% ipython --no-banner

In [1]: import numpy as np

In [2]: from numpy import linalg as LA

In [3]: np.set_printoptions(suppress=True, linewidth=200)

In [4]: A = np.array([[0.8, 0.6, 0.5],
   ...:     [0.1, -0.1, 0.5],
   ...:     [1.3, 1.2, -0.4],
   ...:     [-0.5, 0.8, 1.4],
   ...:     [-5.1, -0.3, 2.1],
   ...:     [-1.0, 1.4, 0.0],
   ...:     [1.1, -1.6, 0.1],
   ...:     [1.6, 1.3, -1.1],
   ...:     [-1.9, 2.1, 0.9],
   ...:     [-0.2, -0.5, 0.1],
   ...:     [-0.7, 1.6, 0.3],
   ...:     [-1.1, 0.4, -0.2],
   ...:     [0.0, -1.4, -0.5]])

In [5]: lab = A[:, 1] > np.median(A[:, 1])

In [6]: u = A[lab].mean(axis=0) - A[~lab].mean(axis=0)

In [7]: print(((A - A.mean(axis=0)) @ u > 0).astype(int))
[1 0 1 1 0 1 0 1 1 0 1 0 0]

In [8]: print(np.round((((A - A.mean(axis=0)) @ u > 0) == lab).mean(), 1))
0.9

In [9]: print(np.argsort(-np.abs(u).round(6), kind="stable"))
[1 0 2]

In [10]: D = LA.norm(A[:, None] - A[None], axis=-1)

In [11]: print(np.flatnonzero(D[6] < D.mean() / 2))
[ 6 12]

In [12]: print(np.round(LA.norm(A, axis=1), 1))
[1.1 0.5 1.8 1.7 5.5 1.7 1.9 2.3 3.  0.5 1.8 1.2 1.5]

In [13]: print(D.shape)
(13, 13)

In [14]: print(D[6].round(1))
[2.3 1.8 2.9 3.2 6.6 3.7 0.  3.2 4.8 1.7 3.7 3.  1.3]

In [15]: cen = A - A.mean(axis=0)

In [16]: left, sv, VT = LA.svd(cen, full_matrices=False)

In [17]: print(np.searchsorted(np.cumsum(sv ** 2) / (sv ** 2).sum(), 0.9) + 1)
2

In [18]: print((np.sign(left[:, 0]) == np.sign(left[0, 0])).astype(int))
[1 1 1 0 0 0 1 1 0 1 0 0 1]

In [19]: cen = A - A.mean(axis=0)

In [20]: vecs = LA.svd(cen)[2][:2]

In [21]: out = cen - cen @ vecs.T @ vecs

In [22]: print(LA.norm(out, axis=1).round(6).argmax())
3

In [23]: print(np.round(np.diag(vecs.T @ vecs), 1))
[0.9 1.  0.1]

In [24]: print(np.round((cen @ vecs.T).std(axis=0), 1))
[1.8 1.1]

In [25]: out = np.array([[1, 1], [1, -1]])

In [26]: rng = np.random.default_rng(770451)

In [27]: data = np.kron(out, np.kron(out, out))[rng.permutation(8)][:3]

In [28]: print(data)
[[ 1 -1 -1  1 -1  1  1 -1]
 [ 1  1  1  1 -1 -1 -1 -1]
 [ 1  1 -1 -1 -1 -1  1  1]]

In [29]: x = np.array([-5, 0, 5, 0, -2, 2, -4, 3])

In [30]: h1 = np.maximum(data @ x, 0)

In [31]: print(data * (h1 > 1e-9)[:, None])
[[ 0  0  0  0  0  0  0  0]
 [ 1  1  1  1 -1 -1 -1 -1]
 [ 0  0  0  0  0  0  0  0]]

In [32]: print(np.flatnonzero(h1 > 1e-9))
[1]

In [33]: print(np.maximum(data @ x, 0) - np.maximum(-data @ x, 0))
[-13   1 -11]

In [34]: print(h1)
[0 1 0]

In [35]: mat = np.array([[0, -2, -3],
    ...:     [1, -2, -1],
    ...:     [-1, -3, 0],
    ...:     [0, -6, -3],
    ...:     [-2, -5, -1],
    ...:     [-4, -8, 2],
    ...:     [-2, -10, 2],
    ...:     [-2, -8, -1],
    ...:     [0, -7, 0],
    ...:     [-2, -4, 0],
    ...:     [1, -3, 3],
    ...:     [4, -2, 6],
    ...:     [7, -5, 5],
    ...:     [9, -7, 4],
    ...:     [10, -7, 7],
    ...:     [7, -6, 10]])

In [36]: cov = np.cov(mat, rowvar=False)

In [37]: print(np.median(mat, axis=0))
[ 0.  -5.5  1. ]

In [38]: print(np.round(np.polyfit(mat[:, 1], mat[:, 0], 1), 1) + 0)
[0.  1.9]

In [39]: print(cov.round(1))
[[19.2  0.3 12. ]
 [ 0.3  6.1 -1.4]
 [12.  -1.4 13.8]]

In [40]: cov = data.T @ data

In [41]: print(cov)
[[ 3  1 -1  1 -3 -1  1 -1]
 [ 1  3  1 -1 -1 -3 -1  1]
 [-1  1  3  1  1 -1 -3 -1]
 [ 1 -1  1  3 -1  1 -1 -3]
 [-3 -1  1 -1  3  1 -1  1]
 [-1 -3 -1  1  1  3  1 -1]
 [ 1 -1 -3 -1 -1  1  3  1]
 [-1  1 -1 -3  1 -1  1  3]]

In [42]: print(np.allclose(cov, cov.T))
True

In [43]: print(np.diag(cov))
[3 3 3 3 3 3 3 3]

In [44]: print(np.round(LA.svd(data, compute_uv=False) ** 2, 1))
[8. 8. 8.]

In [45]: print(np.trace(cov), (data ** 2).sum())
24 24

In [46]: cen = mat - mat.mean(axis=0)

In [47]: vecs = LA.svd(cen)[2][:2]

In [48]: out = cen - cen @ vecs.T @ vecs

In [49]: print(LA.norm(out, axis=1).round(6).argmax())
13

In [50]: print(np.round(np.cov(cen @ vecs.T, rowvar=False), 1) + 0)
[[28.8  0. ]
 [ 0.   6.7]]

In [51]: print(np.round(np.diag(vecs.T @ vecs), 1))
[0.7 0.8 0.5]
